$ ipython --no-banner

In [1]: import numpy as np

In [2]: import numpy.linalg as la

In [3]: np.set_printoptions(precision=2, suppress=True, linewidth=100)

In [4]: W0 = np.load("layer2.npy")

In [5]: W0
Out[5]: 
array([[ 0., -1.,  0.],
       [-1.,  0., -1.],
       [ 0., -1.,  0.]])

In [6]: # row 2 repeats row 0

In [7]: r = la.matrix_rank(W0)

In [8]: r
Out[8]: np.int64(2)

In [9]: ns = la.svd(W0)[2][r:].T

In [10]: ns @ ns.T
Out[10]: 
array([[ 0.5,  0. , -0.5],
       [ 0. ,  0. ,  0. ],
       [-0.5,  0. ,  0.5]])

In [11]: [int(la.matrix_rank(W0[:, :j + 1])) for j in range(3)]
Out[11]: [1, 2, 2]

In [12]: print([int(la.matrix_rank(np.delete(W0, i, axis=0))) for i in range(3)])
[2, 1, 2]

In [13]: ns[:, 0] / ns[np.abs(ns[:, 0]).round(6).argmax(), 0]
Out[13]: array([ 1., -0., -1.])

In [14]: evals, evecs = la.eigh(W0)

In [15]: np.round(evecs.T @ W0 @ evecs, 2) + 0
Out[15]: 
array([[-1.41,  0.  ,  0.  ],
       [ 0.  ,  0.  ,  0.  ],
       [ 0.  ,  0.  ,  1.41]])

In [16]: np.unique(evals.round(6) + 0, return_counts=True)[1]
Out[16]: array([1, 1, 1])

In [17]: la.svd(W0, compute_uv=False)
Out[17]: array([1.41, 1.41, 0.  ])

In [18]: (evals > 1e-8).sum(), (evals < -1e-8).sum()
Out[18]: (np.int64(1), np.int64(1))

In [19]: np.round(la.norm(W0, 2) / la.norm(W0), 2)
Out[19]: np.float64(0.71)

In [20]: round(float(la.det(W0[::-1])), 2)
Out[20]: 0.0

In [21]: np.kron(np.eye(2, dtype=int), W0)
Out[21]: 
array([[ 0., -1.,  0.,  0., -0.,  0.],
       [-1.,  0., -1., -0.,  0., -0.],
       [ 0., -1.,  0.,  0., -0.,  0.],
       [ 0., -0.,  0.,  0., -1.,  0.],
       [-0.,  0., -0., -1.,  0., -1.],
       [ 0., -0.,  0.,  0., -1.,  0.]])

In [22]: np.einsum("ii->", W0)
Out[22]: np.float64(0.0)

In [23]: round(la.det(2 * W0), 2), round(float(la.det(W0)), 2)
Out[23]: (np.float64(0.0), 0.0)

In [24]: print(np.einsum("ij,ji->", W0, W0))
4.0

In [25]: left, sigma, VT = la.svd(W0)

In [26]: sigma
Out[26]: array([ 1.41,  1.41, -0.  ])

In [27]: B = left[:, :2] @ np.diag(sigma[:2]) @ VT[:2]

In [28]: np.abs(W0 - B).max()
Out[28]: np.float64(0.0)

In [29]: round(la.norm(W0 - B) / la.norm(W0), 2)
Out[29]: np.float64(0.0)

In [30]: B
Out[30]: 
array([[ 0., -1.,  0.],
       [-1.,  0., -1.],
       [ 0., -1.,  0.]])

In [31]: feats = np.loadtxt("block7.csv", delimiter=",")

In [32]: feats
Out[32]: 
array([[-2.,  0.,  0.,  0.],
       [-1., -2.,  0.,  0.],
       [ 0.,  0., -2.,  0.],
       [ 0.,  0., -1., -2.]])

In [33]: round(float(la.det(2 * feats)), 2), round(float(la.det(feats)), 2)
Out[33]: (256.0, 16.0)

In [34]: np.einsum("ii->", feats)
Out[34]: np.float64(-8.0)

In [35]: print(round(float(la.det(feats.T)), 2))
16.0

In [36]: np.poly(feats)
Out[36]: array([ 1.,  8., 24., 32., 16.])

In [37]: G = feats.T @ feats

In [38]: np.diag(G)
Out[38]: array([5., 4., 5., 4.])

In [39]: la.matrix_rank(G)
Out[39]: np.int64(4)

In [40]: G
Out[40]: 
array([[5., 2., 0., 0.],
       [2., 4., 0., 0.],
       [0., 0., 5., 2.],
       [0., 0., 2., 4.]])
